% ipython --no-banner

In [1]: import numpy as np

In [2]: np.set_printoptions(precision=2, suppress=True, linewidth=160)

In [3]: E = np.load("m.npy")

In [4]: E
Out[4]: 
array([[1, 8, 8],
       [0, 4, 3],
       [0, 0, 7]])

In [5]: f = np.array([3, -3, 4])

In [6]: out = E + np.outer(f, np.eye(3)[1])

In [7]: np.linalg.matrix_rank(out - E)
Out[7]: np.int64(1)

In [8]: round(np.linalg.norm(E, 2) / np.linalg.norm(E), 2)
Out[8]: np.float64(0.94)

In [9]: np.argsort(-np.linalg.norm(E, axis=0).round(6), kind="stable")[:3]
Out[9]: array([2, 1, 0])

In [10]: np.abs(np.linalg.svd(E)[2][-1])
Out[10]: array([1.  , 0.09, 0.01])

In [11]: np.linalg.cond(E) > 100
Out[11]: np.False_

In [12]: E.inv()
---------------------------------------------------------------------------
AttributeError                            Traceback (most recent call last)
Cell In[12], line 1
----> 1 E.inv()

AttributeError: 'numpy.ndarray' object has no attribute 'inv'

In [13]: np.linalg.matrix_power(E, 2)
Out[13]: 
array([[ 1, 40, 88],
       [ 0, 16, 33],
       [ 0,  0, 49]])

In [14]: round(np.linalg.det(E), 2)
Out[14]: np.float64(28.0)

In [15]: np.sort(np.abs(np.linalg.eigvals(E)))
Out[15]: array([1., 4., 7.])

In [16]: round(np.abs(np.linalg.eigvals(E)).max(), 2)
Out[16]: np.float64(7.0)

In [17]: (E + E.T) / 2
Out[17]: 
array([[1. , 4. , 4. ],
       [4. , 4. , 1.5],
       [4. , 1.5, 7. ]])

In [18]: np.linalg.determinant(E)
---------------------------------------------------------------------------
AttributeError                            Traceback (most recent call last)
Cell In[18], line 1
----> 1 np.linalg.determinant(E)

AttributeError: module 'numpy.linalg' has no attribute 'determinant'

In [19]: E @ E
Out[19]: 
array([[ 1, 40, 88],
       [ 0, 16, 33],
       [ 0,  0, 49]])
